$ python3 -q
>>> import numpy as np
>>> from numpy import linalg as LA
>>> np.set_printoptions(precision=3, suppress=True, linewidth=160, sign=" ")
>>> rd = lambda a: np.round(a, 3) + 0
>>> f = np.array([1, 1, 1, 1])
>>> v = np.array([1, 5, 6, 4])
>>> K = f[:, None] + v[None, :]
>>> K
array([[ 2,  6,  7,  5],
       [ 2,  6,  7,  5],
       [ 2,  6,  7,  5],
       [ 2,  6,  7,  5]])
>>> # rows 0 and 1 are equal
>>> rk = LA.matrix_rank(K)
>>> rk
np.int64(1)
>>> N = LA.svd(K)[2][rk:].T
>>> N.shape
(4, 3)
>>> rd(N @ N.T)
array([[ 0.965, -0.105, -0.123, -0.088],
       [-0.105,  0.684, -0.368, -0.263],
       [-0.123, -0.368,  0.57 , -0.307],
       [-0.088, -0.263, -0.307,  0.781]])
>>> [int(LA.matrix_rank(K[:i])) for i in range(1, len(K) + 1)]
[1, 1, 1, 1]
>>> feats = np.load("arr.npy")
>>> rd(feats)
array([[ 0.053, -0.947, -0.316],
       [-0.947,  0.053, -0.316],
       [-0.316, -0.316,  0.895]])
>>> evals, evecs = LA.eig(feats)
>>> rd(np.sort(LA.eigvals(feats @ feats)))
array([ 1.,  1.,  1.])
>>> rd(feats @ evecs[:, 0] - evals[0] * evecs[:, 0])
array([ 0.,  0.,  0.])
>>> evals, evecs = LA.eigvalsh(feats)
Traceback (most recent call last):
  File "<python-input-20>", line 1, in <module>
    evals, evecs = LA.eigvalsh(feats)
    ^^^^^^^^^^^^
ValueError: too many values to unpack (expected 2)
>>> evals, evecs = LA.eigh(feats)
>>> rd(evals.sum()), np.trace(feats)
(np.float64(1.0), np.float64(1.0))
>>> rd(LA.svd(feats, compute_uv=False))
array([ 1.,  1.,  1.])
>>> rd(evecs @ np.diag(evals) @ evecs.T)
array([[ 0.053, -0.947, -0.316],
       [-0.947,  0.053, -0.316],
       [-0.316, -0.316,  0.895]])
>>> rd(evecs.T @ feats @ evecs)
array([[-1.,  0.,  0.],
       [ 0.,  1.,  0.],
       [ 0.,  0.,  1.]])
